$ python3 -q
>>> import numpy as np
>>> from numpy import linalg as LA
>>> np.set_printoptions(precision=2, suppress=True, linewidth=140, floatmode="fixed")
>>> A = np.maximum(np.array([[3, 3],
...     [-1, -2],
...     [-3, -4],
...     [4, -2],
...     [3, 2],
...     [4, 0],
...     [0, 0],
...     [2, -1],
...     [-1, -3],
...     [-5, -1],
...     [-5, -2],
...     [3, -5],
...     [-2, -5],
...     [-5, -5],
...     [0, -3],
...     [-1, 3]]) @ np.array([[0, 0, 0], [0, 1, 0]]) + np.array([0, 2, 1]), 0)
>>> print(A)
[[0 5 1]
 [0 0 1]
 [0 0 1]
 [0 0 1]
 [0 4 1]
 [0 2 1]
 [0 2 1]
 [0 1 1]
 [0 0 1]
 [0 1 1]
 [0 0 1]
 [0 0 1]
 [0 0 1]
 [0 0 1]
 [0 0 1]
 [0 5 1]]
>>> print([round(float(x), 2) for x in LA.svd(A, compute_uv=False)[:3]])
[9.06, 3.15, 0.0]
>>> print(LA.cond(A) > 100)
True
>>> data = 5 * np.eye(3) + np.ones((3, 3))
>>> print(data)
[[6.00 1.00 1.00]
 [1.00 6.00 1.00]
 [1.00 1.00 6.00]]
>>> rng = np.random.default_rng(3179)
>>> labels = rng.permutation(3)
>>> print(labels)
[2 1 0]
>>> B = data[labels][:, labels]
>>> print(np.sort(np.abs(LA.eigvals(B))))
[5.00 5.00 8.00]
>>> x = np.array([1, 2, 0])
>>> target = data @ x
>>> print(target)
[ 8.00 13.00  3.00]
>>> print(np.round(LA.solve(data, target + data[:, 1]), 2) + 0)
[1.00 3.00 0.00]
>>> print(LA.solve(data.T, data[2]))
[0.00 0.00 1.00]
>>> ev, vecs = LA.eigh(data)
>>> print(np.unique(ev.round(6) + 0, return_counts=True)[1])
[2 1]
>>> print(np.abs(vecs[:, -1]))
[0.58 0.58 0.58]
>>> print(np.round(ev.sum(), 2), np.trace(data))
18.0 18.0
>>> print((ev > 1e-8).sum(), (ev < -1e-8).sum())
3 0
>>> x = np.ones(3)
>>> for _ in range(3):
...     x = data @ x
...     x /= LA.norm(x)
...     print(round(x @ data @ x, 2))
... 
8.0
8.0
8.0
>>> print(x)
[0.58 0.58 0.58]
>>> B = np.array([[0, -2, 0], [-2, -4, 2], [-5, 5, -2]])
>>> J = np.triu(B, 1)
>>> print(J)
[[ 0 -2  0]
 [ 0  0  2]
 [ 0  0  0]]
>>> labels = rng.permutation(3)
>>> print(labels)
[1 2 0]
>>> B = J[labels][:, labels]
>>> print(B)
[[ 0  2  0]
 [ 0  0  0]
 [-2  0  0]]
>>> print(np.allclose(B, J))
False
>>> print(np.trace(B))
0
